$ python3 -q
>>> import numpy as np
>>> import numpy.linalg as la
>>> np.set_printoptions(suppress=True, linewidth=100)
>>> rng = np.random.default_rng(895)
>>> J = rng.normal(size=(42, 5)) + 3 * np.array([-2, 1, 0, -3, 1])
>>> J.round(1) + 0
array([[ -8.1,   2.8,   0.7,  -9.4,   4.1],
       [ -5.9,   2.8,   0.3,  -9.3,   3.3],
       [ -5.9,   4.6,  -0.3,  -7.5,   4. ],
       [ -5.9,   4.3,  -1.5, -10.2,   4.2],
       [ -7. ,   1.8,   0.3, -10.7,   2. ],
       [ -6.1,   3.1,  -2.4,  -9.1,   1.7],
       [ -8.4,   4.4,   0.2,  -9.2,   2.7],
       [ -5.7,   3. ,  -0.9,  -7.7,   1. ],
       [ -6.3,   3.3,   0.9,  -9.7,   0.6],
       [ -6.1,   3.3,  -0.8,  -9.2,   1.9],
       [ -4.8,   2.3,   1.2,  -6.4,   3. ],
       [ -5.9,   5.2,  -1.2,  -9.2,   3.6],
       [ -6.1,   2.8,   0.1, -11.7,   4. ],
       [ -5.2,   2.6,  -0.3, -10.7,   4.2],
       [ -6.5,   2.6,   0.6,  -9.8,   2.4],
       [ -5.4,   3.8,  -1.1,  -9.3,   2.1],
       [ -6.4,   1. ,   1.5,  -8.8,   2.7],
       [ -6.7,   1.7,   1.6,  -9.9,   4.3],
       [ -5.4,   3.8,  -1.6, -10.2,   2.6],
       [ -4.3,   3.1,  -0.5,  -8.4,   3.8],
       [ -7.3,   3.6,  -0.8, -10.3,   1.2],
       [ -5.6,   3.8,   0.8,  -9.3,   1.9],
       [ -7.2,   3.8,  -0.4, -10.3,   2.1],
       [ -4.9,   3.5,  -1.5,  -9.2,   5. ],
       [ -5.4,   2.8,   1. ,  -9.3,   4.7],
       [ -5. ,   2.5,   0. ,  -8. ,   4. ],
       [ -6.2,   2.4,  -0.6,  -8.4,   3.5],
       [ -6.7,   1.8,   1.5,  -9.1,   3.5],
       [ -7.9,   2. ,  -0.5,  -7.4,   2.4],
       [ -6.7,   0.5,  -0.9,  -9.2,   3.7],
       [ -7.3,   3.3,   1.2,  -7.8,   2.6],
       [ -4.2,   2.8,   0.2,  -9.9,   3.5],
       [ -6.5,   2.8,   1. ,  -7.8,   2.7],
       [ -6.1,   4.1,   0.5,  -7.5,   1.6],
       [ -5.3,   1.8,   0.4, -10.2,   2.3],
       [ -5.6,   2.2,   0.1,  -7.9,   4.2],
       [ -5.7,   2.5,   0.5, -10. ,   2.6],
       [ -6.8,   1.8,   1. ,  -7.9,   1.8],
       [ -5.7,   2.2,  -0.2,  -7. ,   3.1],
       [ -5.7,   2.8,  -0.8, -10. ,   2.5],
       [ -7.6,   3.4,   0.2,  -7.3,   2.6],
       [ -6.5,   3.5,  -0.4, -10.1,   2.6]])
>>> M2 = np.c_[J[:, :1] @ np.array([[0]]), np.array([1, -2, 1, 0, 0, 2, 2, -3, 2, 1, 0, -1, 2, -1, 1, -2, 1, 3, -1, 1, 0, 1, 1, -1, 1, 1, 1, 1, -2, 3, -2, 2, -1, -1, -3, 1, -3, -1, 0, -3, 0, -2])]
>>> M2
array([[ 0.,  1.],
       [ 0., -2.],
       [ 0.,  1.],
       [ 0.,  0.],
       [ 0.,  0.],
       [ 0.,  2.],
       [ 0.,  2.],
       [ 0., -3.],
       [ 0.,  2.],
       [ 0.,  1.],
       [ 0.,  0.],
       [ 0., -1.],
       [ 0.,  2.],
       [ 0., -1.],
       [ 0.,  1.],
       [ 0., -2.],
       [ 0.,  1.],
       [ 0.,  3.],
       [ 0., -1.],
       [ 0.,  1.],
       [ 0.,  0.],
       [ 0.,  1.],
       [ 0.,  1.],
       [ 0., -1.],
       [ 0.,  1.],
       [ 0.,  1.],
       [ 0.,  1.],
       [ 0.,  1.],
       [ 0., -2.],
       [ 0.,  3.],
       [ 0., -2.],
       [ 0.,  2.],
       [ 0., -1.],
       [ 0., -1.],
       [ 0., -3.],
       [ 0.,  1.],
       [ 0., -3.],
       [ 0., -1.],
       [ 0.,  0.],
       [ 0., -3.],
       [ 0.,  0.],
       [ 0., -2.]])
>>> np.round(la.norm(la.qr(J)[0].T @ M2, axis=0) ** 2 / ((M2 ** 2).sum(axis=0) + 1e-12), 1)
array([0. , 0.1])
>>> np.round(la.lstsq(J, M2[:, 0])[0], 1)
array([0., 0., 0., 0., 0.])
>>> vec = np.array([-1, -2, 1, 2, 2])
>>> rhs = J @ vec
>>> np.round(la.solve(J.T @ J, J.T @ rhs), 1)
array([-1., -2.,  1.,  2.,  2.])
>>> np.round(la.lstsq(J, rhs)[0], 1)
array([-1., -2.,  1.,  2.,  2.])
>>> np.round(la.pinv(J) @ J, 1) + 0
array([[1., 0., 0., 0., 0.],
       [0., 1., 0., 0., 0.],
       [0., 0., 1., 0., 0.],
       [0., 0., 0., 1., 0.],
       [0., 0., 0., 0., 1.]])
>>> rhs = rhs + 0.1 * rng.normal(size=42)
>>> rhs.round(1)
array([ -7.1, -11.1, -10.7, -16.1, -13.7, -17. , -13.3, -14.5, -17.7, -15.9,  -5.3, -16.8, -15. ,
       -13.2, -13. , -17.9,  -6.2,  -5.9, -19.3, -11.8, -18.8, -15.9, -17.1, -12.4,  -8.5,  -7.8,
        -8.9,  -6.4,  -6.6,  -6.1,  -8.6, -14. ,  -8.3, -13.5, -13.5,  -6.2, -13.4,  -8.1,  -6.7,
       -15.7,  -8.3, -15.7])
>>> beta, *_ = la.lstsq(J, rhs)
>>> beta.round(1)
array([-1., -2.,  1.,  2.,  2.])
>>> left, sigma, vt = la.svd(J)
>>> sigma.round(1)
array([76.1,  7.5,  7.2,  6. ,  4.5])
>>> M2 = left[:, :1] @ np.diag(sigma[:1]) @ vt[:1]
>>> la.matrix_rank(J, rtol=0.05)
np.int64(5)
>>> la.matrix_rank(M2)
np.int64(1)
>>> round(la.norm(J - M2, 2), 1), round(float(sigma[1]), 1)
(np.float64(7.5), 7.5)
>>> P = J @ la.solve(J.T @ J, J.T)
>>> np.round(la.eigvalsh(P), 1) + 0
array([0., 0., 0., 0., 0., 0., 0., 0., 0., 0., 0., 0., 0., 0., 0., 0., 0., 0., 0., 0., 0., 0., 0.,
       0., 0., 0., 0., 0., 0., 0., 0., 0., 0., 0., 0., 0., 0., 1., 1., 1., 1., 1.])
>>> X = np.load("a.npy")
>>> X
array([[-1,  2, -2,  3,  2],
       [-2,  3, -1,  1, -3],
       [ 3,  2,  3, -3,  0],
       [-1,  0,  3,  3, -1],
       [-3, -1,  3,  2,  3],
       [ 0,  3, -2, -2,  1],
       [-3,  3, -3,  3, -1],
       [-3, -3,  0, -3,  2],
       [ 0, -1,  2,  0,  1],
       [ 5, -7,  1,  0, 11]])
>>> Xc = (X - X.mean(axis=0)) / X.std(axis=0)
>>> np.argwhere(np.abs(Xc) > 2)
array([[9, 0],
       [9, 1],
       [9, 4]])
>>> beta = la.lstsq(np.delete(Xc, 0, axis=1), Xc[:, 0])[0]
>>> round(float(1 - np.var(Xc[:, 0] - np.delete(Xc, 0, axis=1) @ beta)), 1)
0.6
>>> W1 = np.array([[-3, 0, 0], [2, -3, -2], [-2, -3, 3], [-2, 2, -1], [1, -2, -1]])
>>> beta = np.array([2, 0, 3])
>>> hid = np.maximum(X @ W1 + beta, 0)
>>> (hid > 0).mean(axis=0)
array([0.6, 0.3, 0.6])
>>> (hid > 0).astype(int)
array([[1, 1, 0],
       [1, 1, 0],
       [0, 0, 1],
       [0, 0, 1],
       [1, 0, 1],
       [1, 0, 0],
       [1, 1, 0],
       [1, 0, 1],
       [0, 0, 1],
       [0, 0, 1]])
>>> cent = np.array([[-2, 2, 0], [-1, -1, -2], [1, 0, -1]])
>>> hid @ cent
array([[-20,  16,  -4],
       [-24,  20,  -4],
       [ 11,   0, -11],
       [ 10,   0, -10],
       [  5,   4,  -9],
       [-34,  34,   0],
       [-40,  24, -16],
       [-16,  26, -10],
       [ 10,   0, -10],
       [  9,   0,  -9]])
>>> cent = X[[4, 9]].astype(float)
>>> for _ in range(4):
...     idx = la.norm(X[:, None] - cent, axis=-1).argmin(axis=1)
...     cent = np.array([X[idx == j].mean(axis=0) for j in range(2)])
... 
>>> idx
array([0, 0, 0, 0, 0, 0, 0, 0, 0, 1])
>>> cent.round(1)
array([[-1.1,  0.9,  0.3,  0.4,  0.4],
       [ 5. , -7. ,  1. ,  0. , 11. ]])
>>> np.round(cent[1] - cent[0], 1)
array([ 6.1, -7.9,  0.7, -0.4, 10.6])
>>> arr = np.loadtxt("arr.csv", delimiter=",")
>>> arr
array([[ 8., -2., -4.,  2.,  2., -6.],
       [ 7., -3., -5.,  1.,  1., -7.],
       [ 7., -3., -5.,  1.,  1., -7.],
       [ 5., -5., -7., -1., -1., -9.],
       [ 8., -2., -4.,  2.,  2., -6.],
       [ 6., -4., -6.,  0.,  0., -8.],
       [ 8., -2., -4.,  2.,  2., -6.],
       [ 7., -3., -5.,  1.,  1., -7.],
       [ 5., -5., -7., -1., -1., -9.],
       [ 5., -5., -7., -1., -1., -9.],
       [ 7., -3., -5.,  1.,  1., -7.]])
>>> la.norm(arr, axis=1).argmax()
np.int64(3)
>>> round(float(la.norm(arr, 2)), 1)
39.2
>>> round(la.norm(arr[0] - arr[1]), 1)
np.float64(2.4)
>>> round(float(la.norm(arr) ** 2 / la.norm(arr, 2) ** 2), 1)
1.1
>>> round(la.norm(arr, 1), 1), np.round(la.norm(arr, np.inf), 1)
(np.float64(81.0), np.float64(28.0))
>>> np.round(la.norm(arr, axis=0), 1)
array([22.3, 11.8, 18.2,  4.4,  4.4, 24.7])
>>> np.unique(arr.round(6), axis=0).shape
(4, 6)
>>> np.abs(np.diag(la.qr(arr)[1])) > 1e-9
array([ True,  True, False, False, False, False])
>>> la.lstsq(arr[:-1].T, arr[-1])[2]
np.int32(2)
>>> np.round(arr @ la.pinv(arr) @ arr, 1) + 0
array([[ 8., -2., -4.,  2.,  2., -6.],
       [ 7., -3., -5.,  1.,  1., -7.],
       [ 7., -3., -5.,  1.,  1., -7.],
       [ 5., -5., -7., -1., -1., -9.],
       [ 8., -2., -4.,  2.,  2., -6.],
       [ 6., -4., -6.,  0.,  0., -8.],
       [ 8., -2., -4.,  2.,  2., -6.],
       [ 7., -3., -5.,  1.,  1., -7.],
       [ 5., -5., -7., -1., -1., -9.],
       [ 5., -5., -7., -1., -1., -9.],
       [ 7., -3., -5.,  1.,  1., -7.]])
